$ python3 -q
>>> import numpy as np
>>> np.set_printoptions(suppress=True, linewidth=160)
>>> def tidy(a):
...     return np.round(a, 2) + 0
... 
>>> F = np.load("test6.npy")
>>> F
array([[ 0., -1.,  0.,  0.,  0., -1.,  0.],
       [-1.,  0.,  0.,  0.,  0., -1.,  0.],
       [ 0.,  0.,  0., -1., -1.,  0., -1.],
       [ 0.,  0., -1.,  0., -1.,  0., -1.],
       [ 0.,  0., -1., -1.,  0.,  0., -1.],
       [-1., -1.,  0.,  0.,  0.,  0.,  0.],
       [ 0.,  0., -1., -1., -1.,  0.,  0.]])
>>> x = np.array([8, 8, 7, 3, 0, -8, -9])
>>> a = np.maximum(F @ x, 0)
>>> np.maximum(F @ (3 * x), 0)
array([ 0.,  0., 18.,  6.,  0.,  0.,  0.])
>>> tidy(np.tanh(F @ x))
array([ 0.  ,  0.  ,  1.  ,  0.96, -0.76, -1.  , -1.  ])
>>> F.T @ a
array([ 0.,  0., -2., -6., -8.,  0., -8.])
>>> np.flatnonzero(a > 1e-9)
array([2, 3])
>>> J = np.loadtxt("mat.csv", delimiter=",")
>>> J
array([[  2.,  -9.,  -1.,   0.,  -4.,  -6.,  -4.],
       [ -9., -10.,  -9.,   5.,   4., -10.,   5.],
       [ -1.,  -9., -10.,   8.,   3.,   5.,  -1.],
       [  0.,   5.,   8.,  10.,   2.,   2.,  -2.],
       [ -4.,   4.,   3.,   2.,  -6.,  -1.,  -1.],
       [ -6., -10.,   5.,   2.,  -1.,   4.,  -4.],
       [ -4.,   5.,  -1.,  -2.,  -1.,  -4.,  -4.]])
>>> ev, vecs = np.linalg.eigh(F)
>>> x = np.array([5, 2, 3, 1, 3, 0, 1])
>>> np.abs(F).sum(axis=1).max(), np.abs(ev).max()
(np.float64(3.0), np.float64(3.0))
>>> tidy(np.linalg.eigvalsh(F[1:, 1:]))
array([-3., -1.,  1.,  1.,  1.,  1.])
>>> x @ F @ x
np.float64(-64.0)
>>> rng = np.random.default_rng(688)
>>> lab = rng.permutation(7)
>>> A2 = F[:, lab] * rng.choice([-1, 1], 7)
>>> A2
array([[ 0., -0.,  0., -0., -1.,  1., -0.],
       [-1., -0.,  0., -0.,  0.,  1., -0.],
       [ 0., -0., -1.,  1.,  0., -0.,  1.],
       [ 0.,  1., -1., -0.,  0., -0.,  1.],
       [ 0.,  1., -1.,  1.,  0., -0., -0.],
       [-1., -0.,  0., -0., -1., -0., -0.],
       [ 0.,  1.,  0.,  1.,  0., -0.,  1.]])
>>> U, _, Vh = np.linalg.svd(F.T @ A2)
>>> tidy(U @ Vh)
array([[ 1.,  0.,  0.,  0.,  0.,  0.,  0.],
       [ 0.,  0.,  0.,  0.,  1.,  0.,  0.],
       [ 0., -1.,  0.,  0.,  0.,  0.,  0.],
       [ 0.,  0.,  0., -1.,  0.,  0.,  0.],
       [ 0.,  0.,  0.,  0.,  0.,  0., -1.],
       [ 0.,  0.,  0.,  0.,  0., -1.,  0.],
       [ 0.,  0.,  1.,  0.,  0.,  0.,  0.]])
>>> lab = rng.permutation(7)
>>> A2 = J[:, lab] * rng.choice([-1, 1], 7)
>>> A2
array([[  1.,   9.,   4.,  -2.,  -0.,  -4.,   6.],
       [  9.,  10.,  -4.,   9.,  -5.,   5.,  10.],
       [ 10.,   9.,  -3.,   1.,  -8.,  -1.,  -5.],
       [ -8.,  -5.,  -2.,  -0., -10.,  -2.,  -2.],
       [ -3.,  -4.,   6.,   4.,  -2.,  -1.,   1.],
       [ -5.,  10.,   1.,   6.,  -2.,  -4.,  -4.],
       [  1.,  -5.,   1.,   4.,   2.,  -4.,   4.]])
>>> U, _, Vh = np.linalg.svd(J.T @ A2)
>>> tidy(U @ Vh)
array([[ 0.,  0.,  0., -1.,  0.,  0.,  0.],
       [ 0., -1.,  0.,  0.,  0.,  0.,  0.],
       [-1.,  0.,  0.,  0.,  0.,  0.,  0.],
       [ 0.,  0.,  0.,  0., -1.,  0.,  0.],
       [ 0.,  0., -1.,  0.,  0.,  0.,  0.],
       [ 0.,  0.,  0.,  0.,  0.,  0., -1.],
       [ 0.,  0.,  0.,  0.,  0.,  1.,  0.]])
>>> lab
array([2, 1, 4, 0, 3, 6, 5])
>>> tidy(np.sort(np.abs(np.linalg.eigvals(A2))))
array([ 7.57,  9.73, 10.85, 10.85, 13.08, 14.14, 14.14])
>>> np.trace(A2)
np.float64(6.0)
>>> np.linalg.determinant(A2)
Traceback (most recent call last):
  File "<python-input-32>", line 1, in <module>
    np.linalg.determinant(A2)
    ^^^^^^^^^^^^^^^^^^^^^
AttributeError: module 'numpy.linalg' has no attribute 'determinant'
>>> J @ J
array([[154., 105.,  51., -65., -13.,  69.,  -8.],
       [105., 428., 186., -94., -40.,  55.,   1.],
       [ 51., 186., 281., -27., -68.,  83., -66.],
       [-65., -94., -27., 201.,  52.,  24.,  -5.],
       [-13., -40., -68.,  52.,  83.,   9.,  43.],
       [ 69.,  55.,  83.,  24.,   9., 198., -34.],
       [ -8.,   1., -66.,  -5.,  43., -34.,  79.]])
>>> tidy(np.sort(np.abs(np.linalg.eigvals(J))))
array([ 4.9 ,  7.59,  8.12, 13.29, 13.64, 16.22, 25.5 ])
>>> J.inv()
Traceback (most recent call last):
  File "<python-input-35>", line 1, in <module>
    J.inv()
    ^^^^^
AttributeError: 'numpy.ndarray' object has no attribute 'inv'
>>> tidy(np.abs(np.linalg.eigvals(J)).max())
np.float64(25.5)
>>> data = np.load("x.npy")
>>> data
array([[ 2,  2,  1,  2,  0,  0,  2,  0],
       [ 2,  2,  2,  4,  0,  1,  3,  1],
       [ 4,  3,  2,  4,  0,  2,  4,  2],
       [ 6,  4,  4,  6,  0,  2,  4,  3],
       [ 6,  6,  6,  8,  1,  3,  5,  5],
       [ 6,  6,  6, 10,  2,  5,  7,  5],
       [ 7,  7,  6, 11,  4,  5,  7,  6],
       [ 8,  7,  7, 12,  4,  5,  7,  6],
       [ 8,  7,  8, 12,  6,  7,  8,  8],
       [ 8,  7,  8, 14,  7,  9, 10,  9],
       [10,  7, 10, 15,  8,  9, 11, 10],
       [11,  9, 10, 15,  9, 10, 13, 11],
       [11, 10, 12, 17, 10, 12, 13, 12],
       [12, 12, 13, 18, 10, 13, 13, 12],
       [14, 12, 13, 18, 12, 14, 14, 12],
       [16, 12, 14, 20, 14, 16, 14, 12],
       [17, 13, 15, 22, 15, 16, 16, 13],
       [17, 15, 15, 22, 15, 16, 18, 14],
       [19, 16, 15, 24, 15, 16, 18, 16],
       [21, 17, 15, 26, 17, 17, 20, 17],
       [21, 17, 17, 27, 19, 17, 22, 18],
       [23, 19, 18, 29, 19, 19, 22, 18],
       [25, 20, 18, 31, 20, 19, 22, 19],
       [25, 20, 19, 32, 20, 20, 22, 21],
       [26, 21, 21, 33, 21, 20, 24, 23],
       [28, 21, 22, 33, 23, 20, 25, 23],
       [28, 23, 24, 35, 24, 22, 26, 23],
       [28, 23, 26, 37, 25, 24, 28, 23],
       [29, 24, 28, 37, 25, 24, 28, 24],
       [30, 26, 28, 38, 26, 25, 30, 25],
       [30, 26, 29, 40, 28, 27, 31, 26],
       [32, 27, 30, 40, 29, 27, 32, 26],
       [34, 27, 30, 41, 30, 28, 34, 28],
       [34, 27, 32, 41, 32, 29, 34, 28],
       [35, 27, 33, 43, 32, 30, 34, 30],
       [37, 28, 33, 44, 33, 32, 34, 31]])
>>> x = np.array([3, 8, 4, 1, 4, 1, 2, 6])
>>> data @ x
array([ 32,  47,  70, 100, 145, 157, 183, 191, 219, 237, 264, 298, 328, 353, 370, 392, 423, 449, 477, 512, 539, 569, 595, 613, 653, 673, 707, 727, 752, 787,
       811, 835, 863, 880, 902, 929])
>>> data @ np.ones(8)
array([  9.,  15.,  21.,  29.,  40.,  47.,  53.,  56.,  64.,  72.,  80.,  88.,  97., 103., 109., 118., 127., 132., 139., 150., 158., 167., 174., 179., 189.,
       195., 205., 214., 219., 228., 237., 243., 252., 257., 264., 272.])
>>> data @ (2 * x)
array([  64,   94,  140,  200,  290,  314,  366,  382,  438,  474,  528,  596,  656,  706,  740,  784,  846,  898,  954, 1024, 1078, 1138, 1190, 1226, 1306,
       1346, 1414, 1454, 1504, 1574, 1622, 1670, 1726, 1760, 1804, 1858])
>>> np.sign((data @ x).round(6))
array([1, 1, 1, 1, 1, 1, 1, 1, 1, 1, 1, 1, 1, 1, 1, 1, 1, 1, 1, 1, 1, 1, 1, 1, 1, 1, 1, 1, 1, 1, 1, 1, 1, 1, 1, 1])
>>> x @ data
Traceback (most recent call last):
  File "<python-input-44>", line 1, in <module>
    x @ data
    ~~^~~~~~
ValueError: matmul: Input operand 1 has a mismatch in its core dimension 0, with gufunc signature (n?,k),(k,m?)->(n?,m?) (size 36 is different from 8)
>>> np.all(np.linalg.eigvalsh(J) > 0)
np.False_
>>> try:
...     np.linalg.cholesky(J)
... except np.linalg.LinAlgError as e:
...     print("failed:", e)
... 
failed: Matrix is not positive definite
>>> Xs = data - data.mean(axis=0)
>>> vecs = np.linalg.svd(Xs)[2][:1]
>>> A2 = Xs - Xs @ vecs.T @ vecs
>>> tidy(np.cov(Xs @ vecs.T, rowvar=False))
np.float64(820.39)
